>>> import numpy as np
>>> import numpy.linalg as la
>>> np.set_printoptions(suppress=True, linewidth=160)
>>> mat = np.load("sample13.npy")
>>> print(mat)
[[7 5 7]
 [5 7 5]
 [7 5 7]]
>>> print(np.argsort(-la.norm(mat, axis=0).round(6), kind="stable")[:3])
[0 2 1]
>>> data = np.load("out18.npy")
>>> print(data)
[[-0.9 -0.9  0.9]
 [ 0.1  0.5 -0.9]
 [ 1.9 -1.5  0. ]
 [-1.6  0.   1. ]
 [-0.5  0.6 -0.6]
 [ 0.5 -0.1 -0.4]
 [-3.  -8.5 -5.5]
 [-1.8 -0.4 -0.6]
 [-1.  -0.9 -1. ]
 [ 1.3 -0.7  0.7]
 [ 1.1  0.6 -0.2]
 [-2.2 -0.3  0.1]
 [ 0.6  1.8  1.5]
 [ 0.7 -1.3  0.9]
 [ 1.2  1.  -0.3]]
>>> W2 = data[[6, 7]].astype(float)
>>> for _ in range(3):
...     lab = la.norm(data[:, None] - W2, axis=-1).argmin(axis=1)
...     W2 = np.array([data[lab == j].mean(axis=0) for j in range(2)])
... 
>>> print(lab)
[1 1 1 1 1 1 0 1 1 1 1 1 1 1 1]
>>> print(np.round(W2[1] - W2[0], 1))
[3.  8.4 5.6]
>>> print(np.bincount(lab))
[ 1 14]
>>> Q, r_ = la.qr(data)
>>> print(Q.shape, r_.shape)
(15, 3) (3, 3)
>>> print(np.round(Q @ r_, 1) + 0)
[[-0.9 -0.9  0.9]
 [ 0.1  0.5 -0.9]
 [ 1.9 -1.5  0. ]
 [-1.6  0.   1. ]
 [-0.5  0.6 -0.6]
 [ 0.5 -0.1 -0.4]
 [-3.  -8.5 -5.5]
 [-1.8 -0.4 -0.6]
 [-1.  -0.9 -1. ]
 [ 1.3 -0.7  0.7]
 [ 1.1  0.6 -0.2]
 [-2.2 -0.3  0.1]
 [ 0.6  1.8  1.5]
 [ 0.7 -1.3  0.9]
 [ 1.2  1.  -0.3]]
>>> print(r_.round(1))
[[ 5.5  4.8  3.2]
 [ 0.  -7.8 -4. ]
 [ 0.   0.  -3.4]]
>>> print(np.allclose(r_.T @ r_, data.T @ data))
True
>>> print(round(float(abs(r_[0, 0])), 1), np.round(la.norm(data[:, 0]), 1))
5.5 5.5
>>> print(np.round(Q.T @ Q, 1) + 0)
[[1. 0. 0.]
 [0. 1. 0.]
 [0. 0. 1.]]
>>> print(np.trace(Q @ Q.T))
3.0
>>> print(np.round(np.einsum("ij,ji->", r_, r_), 1))
103.4
>>> print(round(float(la.det(r_.T)), 1))
148.6
>>> print(np.round(la.eigvals(r_).sum().real, 1))
-5.7
>>> print(np.round(la.det(2 * r_), 1), round(float(la.det(r_)), 1))
1188.4 148.6
>>> print(np.round(la.eigvals(r_), 1))
[ 5.5 -7.8 -3.4]
>>> other = np.c_[data[:, :1] @ np.array([[1]]), np.array([1, 3, 2, 2, 2, 2, 3, 3, 3, 0, 3, 2, 0, 1, 3])]
>>> print(other)
[[-0.9  1. ]
 [ 0.1  3. ]
 [ 1.9  2. ]
 [-1.6  2. ]
 [-0.5  2. ]
 [ 0.5  2. ]
 [-3.   3. ]
 [-1.8  3. ]
 [-1.   3. ]
 [ 1.3  0. ]
 [ 1.1  3. ]
 [-2.2  2. ]
 [ 0.6  0. ]
 [ 0.7  1. ]
 [ 1.2  3. ]]
>>> print(la.matrix_rank(np.c_[data, other]))
4
>>> print(np.round(la.norm(other - data @ la.lstsq(data, other)[0], axis=0), 1) + 0)
[0.  7.8]
>>> print(la.matrix_rank(other))
2
>>> Ac = data - data.mean(axis=0)
>>> Uu, s, VT = la.svd(Ac, full_matrices=False)
>>> print(np.round(VT[0] * np.sign(VT[0, np.abs(VT[0]).argmax()]), 1))
[0.3 0.8 0.5]
>>> E = np.loadtxt("mat.csv", delimiter=",")
>>> print(E)
[[ 1.  2.  0.  0.  0.  0.]
 [ 1.  2.  0.  0.  0.  0.]
 [ 0. -2.  0.  0.  0.  0.]
 [ 0.  0.  1.  2.  0.  0.]
 [ 0.  0.  1.  2.  0.  0.]
 [ 0.  0.  0. -2.  0.  0.]
 [ 0.  0.  0.  0.  1.  2.]
 [ 0.  0.  0.  0.  1.  2.]
 [ 0.  0.  0.  0.  0. -2.]]
>>> rng = np.random.default_rng(8712)
>>> other = E + rng.integers(-2, 3, (9, 3)) @ rng.integers(-2, 3, (3, 6))
>>> print(other)
[[ 3.  2.  2.  1.  1.  0.]
 [ 5.  4.  2.  4.  3. -2.]
 [ 2. -4.  3. -3. -1.  1.]
 [-4. -4.  0. -6. -5.  3.]
 [ 0.  2. -2.  2.  0. -3.]
 [ 0. -4.  4. -6. -2.  4.]
 [-4.  0. -2.  2.  1.  4.]
 [-4.  0. -2.  2.  1.  4.]
 [ 4.  0.  6.  6.  4.  0.]]
>>> print(np.abs(other - E).sum(axis=1))
[ 6. 17. 12. 25.  8. 18. 10. 10. 22.]
>>> print(other - E)
[[ 2.  0.  2.  1.  1.  0.]
 [ 4.  2.  2.  4.  3. -2.]
 [ 2. -2.  3. -3. -1.  1.]
 [-4. -4. -1. -8. -5.  3.]
 [ 0.  2. -3.  0.  0. -3.]
 [ 0. -4.  4. -4. -2.  4.]
 [-4.  0. -2.  2.  0.  2.]
 [-4.  0. -2.  2.  0.  2.]
 [ 4.  0.  6.  6.  4.  2.]]
>>> print(np.round(la.svd(other - E, compute_uv=False), 1) + 0)
[16.8 11.7  7.6  0.   0.   0. ]
>>> print(la.matrix_rank(other - E, tol=1e-8))
3
>>> proj = E @ la.solve(E.T @ E, E.T)
>>> print(np.diag(proj))
[0.5 0.5 1.  0.5 0.5 1.  0.5 0.5 1. ]
>>> print(proj @ E[:, 5])
[ 0.  0.  0.  0.  0.  0.  2.  2. -2.]
>>> other = np.array([[0, 1, 3],
...     [1, 2, -2],
...     [-1, 1, 2],
...     [1, -1, 0],
...     [2, 1, -1],
...     [2, -1, -2]])
>>> print(la.matrix_rank(E @ other))
3
>>> print(la.matrix_rank(np.vstack([E, other.T])))
6
>>> print(E @ other)
[[ 2.  5. -1.]
 [ 2.  5. -1.]
 [-2. -4.  4.]
 [ 1. -1.  2.]
 [ 1. -1.  2.]
 [-2.  2.  0.]
 [ 6. -1. -5.]
 [ 6. -1. -5.]
 [-4.  2.  4.]]
>>> print(other.T @ E.T)
[[ 2.  2. -2.  1.  1. -2.  6.  6. -4.]
 [ 5.  5. -4. -1. -1.  2. -1. -1.  2.]
 [-1. -1.  4.  2.  2.  0. -5. -5.  4.]]
>>> print(np.einsum("ij->j", E))
[2. 2. 2. 2. 2. 2.]
>>> print(np.einsum("ij,ij->i", E, E))
[5. 5. 4. 5. 5. 4. 5. 5. 4.]
>>> x = np.array([1, 4, 4, 0, 0, 4])
>>> rhs = E @ x
>>> print(np.round(la.pinv(E) @ E, 1) + 0)
[[1. 0. 0. 0. 0. 0.]
 [0. 1. 0. 0. 0. 0.]
 [0. 0. 1. 0. 0. 0.]
 [0. 0. 0. 1. 0. 0.]
 [0. 0. 0. 0. 1. 0.]
 [0. 0. 0. 0. 0. 1.]]
>>> rhs = rhs + 0.3 * rng.normal(size=9)
>>> print(rhs.round(1))
[ 9.3  9.  -8.3  3.9  3.8 -0.2  7.9  7.5 -7.7]
>>> c, *_ = la.lstsq(E, rhs)
>>> print(c.round())
[1. 4. 4. 0. 0. 4.]
>>> print(round(la.norm(rhs - E @ c), 1))
0.3
>>> print(c.round(1))
[0.8 4.2 3.6 0.1 0.1 3.8]
